% python3 -q
>>> import numpy as np
>>> np.set_printoptions(precision=1, suppress=True, linewidth=160, sign=" ")
>>> rnd = lambda a: np.round(a, 1) + 0
>>> F = 0.5 ** np.abs(np.subtract.outer(np.arange(3), np.arange(3)))
>>> rnd(F)
array([[ 1. ,  0.5,  0.2],
       [ 0.5,  1. ,  0.5],
       [ 0.2,  0.5,  1. ]])
>>> L = np.linalg.cholesky(F)
>>> rnd(L @ L.T)
array([[ 1. ,  0.5,  0.2],
       [ 0.5,  1. ,  0.5],
       [ 0.2,  0.5,  1. ]])
>>> rnd(L)
array([[ 1. ,  0. ,  0. ],
       [ 0.5,  0.9,  0. ],
       [ 0.2,  0.4,  0.9]])
>>> q = F.astype(float).copy()
>>> for j in range(3):
...     q[:, j] -= q[:, :j] @ (q[:, :j].T @ q[:, j])
...     q[:, j] /= np.linalg.norm(q[:, j])
... 
>>> rnd(q)
array([[ 0.9, -0.5,  0. ],
       [ 0.4,  0.8, -0.4],
       [ 0.2,  0.4,  0.9]])
>>> x0 = np.array([5, 9, -9])
>>> np.sign((F @ x0).round(6))
array([ 1.,  1., -1.])
>>> F @ (2 * x0)
array([14.5, 14. , -6.5])
>>> rnd(F @ np.eye(3)[2])
array([ 0.2,  0.5,  1. ])
>>> w, vecs = np.linalg.eigh(F)
>>> np.abs(vecs[:, -1]).round(6).argmax()
np.int64(1)
>>> rnd(w.sum()), np.trace(F)
(np.float64(3.0), np.float64(3.0))
>>> (w > 1e-8).sum(), (w < -1e-8).sum()
(np.int64(3), np.int64(0))
>>> rnd(vecs @ np.diag(w) @ vecs.T)
array([[ 1. ,  0.5,  0.2],
       [ 0.5,  1. ,  0.5],
       [ 0.2,  0.5,  1. ]])
>>> rnd(vecs.T @ F @ vecs)
array([[ 0.4,  0. ,  0. ],
       [ 0. ,  0.7,  0. ],
       [ 0. ,  0. ,  1.8]])
>>> w, vecs = np.linalg.eig(F)
>>> rnd(w)
array([ 1.8,  0.7,  0.4])
>>> rnd(np.sort(np.linalg.eigvals(F @ F)))
array([ 0.2,  0.6,  3.4])
>>> rnd(np.sort(np.linalg.eigvals(F.T)))
array([ 0.4,  0.7,  1.8])
>>> rnd(np.prod(w))
np.float64(0.6)
>>> M = np.load("arr.npy")
>>> M
array([[ 0, -1,  3,  3],
       [ 1,  0, -2, -2],
       [-3,  2,  0, -2],
       [-3,  2,  2,  0]])
>>> np.linalg.matrix_power(M, 2)
array([[-19,  12,   8,  -4],
       [ 12,  -9,  -1,   7],
       [  8,  -1, -17, -13],
       [ -4,   7, -13, -17]])
>>> (M - M.T) / 2
array([[ 0., -1.,  3.,  3.],
       [ 1.,  0., -2., -2.],
       [-3.,  2.,  0., -2.],
       [-3.,  2.,  2.,  0.]])
>>> np.allclose(M @ M.T, M.T @ M)
True
>>> np.allclose(M, M.T)
False
>>> rnd(np.sort(np.abs(np.linalg.eigvals(M))))
array([ 0.4,  0.4,  5.6,  5.6])
>>> np.linalg.determinant(M)
Traceback (most recent call last):
  File "<python-input-33>", line 1, in <module>
    np.linalg.determinant(M)
    ^^^^^^^^^^^^^^^^^^^^^
AttributeError: module 'numpy.linalg' has no attribute 'determinant'
>>> rnd(np.linalg.det(M[::-1]))
np.float64(4.0)
>>> rnd(np.linalg.eigvals(M))
array([ 0.+5.6j,  0.-5.6j,  0.+0.4j,  0.-0.4j])
>>> rnd(np.poly(M))
array([  1.,   0.,  31.,   0.,   4.])
>>> f, r1 = M[2], M[1]
>>> f @ f
np.int64(17)
>>> f @ r1
np.int64(1)
>>> p = (f @ r1) / (f @ f) * f
>>> rnd(np.linalg.norm(f + r1) ** 2 + np.linalg.norm(f - r1) ** 2)
np.float64(52.0)
>>> np.outer(f, r1)
array([[-3,  0,  6,  6],
       [ 2,  0, -4, -4],
       [ 0,  0,  0,  0],
       [-2,  0,  4,  4]])
>>> rnd(p)
array([-0.2,  0.1,  0. , -0.1])
>>> rnd(np.linalg.norm(M, 2) / np.linalg.norm(M))
np.float64(0.7)
>>> round(np.log10(np.linalg.cond(M)))
1
>>> np.argsort(-np.linalg.norm(M, axis=0).round(6), kind="stable")[:3]
array([ 0,  2,  3])
>>> data = np.loadtxt("w.csv", delimiter=",")
>>> data
array([[-2.,  0.,  0.,  0.],
       [ 0.,  2., -4., -6.],
       [ 0., -4.,  2.,  6.],
       [ 0., -6.,  6.,  7.]])
>>> W = np.array([[0, 1, 2, 2, 1, 1],
...     [1, 2, 1, 0, 0, 2],
...     [0, 0, 1, 2, 0, 0],
...     [1, 0, 1, 0, 2, 2]])
>>> b = np.array([-1, 3, -2, -2, 0, 2])
>>> H = np.maximum(data @ W + b, 0)
>>> H
array([[  0.,   1.,   0.,   0.,   0.,   0.],
       [  0.,   7.,   0.,   0.,   0.,   0.],
       [  1.,   0.,   2.,   2.,  12.,   6.],
       [  0.,   0.,   5.,  10.,  14.,   4.]])
>>> (H > 0).astype(int)
array([[ 0,  1,  0,  0,  0,  0],
       [ 0,  1,  0,  0,  0,  0],
       [ 1,  0,  1,  1,  1,  1],
       [ 0,  0,  1,  1,  1,  1]])
>>> rnd((H > 0).mean(axis=0))
array([ 0.2,  0.5,  0.5,  0.5,  0.5,  0.5])
>>> np.linalg.matrix_rank(H)
np.int64(3)
>>> basis = np.array([[5, 4, 1], [4, 4, 1], [0, 5, 3], [0, 1, 1], [1, 0, 1], [2, 3, 0]])
>>> (H @ basis).round(6).argmax(axis=1)
array([ 0,  0,  1,  1])
>>> s = 10 * 0.5 ** np.arange(3)
>>> q, _ = np.linalg.qr(np.array([[-0.7, -0.3, 0.7], [-0.3, 1.7, -1.0], [-0.6, -2.2, 0.0]]))
>>> rng = np.random.default_rng(462)
>>> arr = rng.normal(size=(14, 3)) * s @ q
>>> rnd(arr)
array([[  0.7,   2.7,  -1. ],
       [ 15.4,   6.1,  15.3],
       [  9.5,  10.2,   6. ],
       [  2.8,  -0.1,  -0.5],
       [  8.5,   6.4,   5.5],
       [ -4.5,  -2.9,  -0.9],
       [ -4.7,   1.8,  -7.2],
       [ -4.6,   3.6,  -8.8],
       [  0.6,  -0.3,  -3.7],
       [-10.9,  -9. ,  -3.4],
       [ -9.6,   0.5, -11.3],
       [  4.6,   3.4,   5.2],
       [  0.9,  -3. ,   1.1],
       [ -2.1,  -4.6,  -7.7]])
>>> idx = rng.permutation(4)
>>> idx
array([ 0,  3,  2,  1])
>>> Y = M[idx][:, idx]
>>> Y
array([[ 0,  3,  3, -1],
       [-3,  0,  2,  2],
       [-3, -2,  0,  2],
       [ 1, -2, -2,  0]])
>>> np.trace(Y)
np.int64(0)
>>> round(np.log10(np.linalg.cond(Y)))
1
>>> rnd(np.linalg.norm(Y, 2) / np.linalg.norm(Y))
np.float64(0.7)
>>> rnd(np.abs(np.linalg.svd(Y)[2][-1]))
array([ 0.6,  0.1,  0.4,  0.7])
>>> Y = np.c_[arr[:, :2] @ np.array([[-8, -7], [-9, -1]]), np.array([-1, -2, 0, 2, -2, -1, 0, 1, 1, 1, 1, 0, 0, -1])]
>>> rnd(Y)
array([[ -29.9,   -7.7,   -1. ],
       [-178.7, -114.2,   -2. ],
       [-167.8,  -76.4,    0. ],
       [ -21.1,  -19.3,    2. ],
       [-125.5,  -65.7,   -2. ],
       [  62.3,   34.3,   -1. ],
       [  21.9,   31.2,    0. ],
       [   4.7,   28.7,    1. ],
       [  -1.9,   -3.6,    1. ],
       [ 168.4,   85.6,    1. ],
       [  72.3,   67. ,    1. ],
       [ -67.7,  -35.9,    0. ],
       [  20.1,   -3.3,    0. ],
       [  58.2,   19.2,   -1. ]])
>>> rnd(np.linalg.norm(np.linalg.qr(arr)[0].T @ Y, axis=0) ** 2 / ((Y ** 2).sum(axis=0) + 1e-12))
array([ 1. ,  1. ,  0.3])
>>> np.linalg.matrix_rank(np.c_[arr, Y])
np.int64(4)
>>> rnd(np.linalg.lstsq(arr, Y[:, 0])[0])
array([-8., -9.,  0.])
>>> hat = arr @ np.linalg.solve(arr.T @ arr, arr.T)
>>> np.linalg.matrix_rank(np.eye(14) - hat)
np.int64(11)
>>> rnd(hat @ arr[:, 1])
array([ 2.7,  6.1, 10.2, -0.1,  6.4, -2.9,  1.8,  3.6, -0.3, -9. ,  0.5,  3.4, -3. , -4.6])
>>> rnd(np.trace(hat))
np.float64(3.0)
>>> x0 = np.array([0, 5, 4])
>>> rhs = arr @ x0
>>> b, lr = np.zeros(3), 1 / np.linalg.norm(arr, 2) ** 2
>>> for i in range(6):
...     b -= lr * arr.T @ (arr @ b - rhs)
...     if i % 1 == 0: print(i, round(np.linalg.norm(arr @ b - rhs), 1))
... 
0 37.0
1 34.0
2 31.5
3 29.5
4 27.8
5 26.3
>>> rnd(b)
array([ 2.5,  2.8,  2.5])
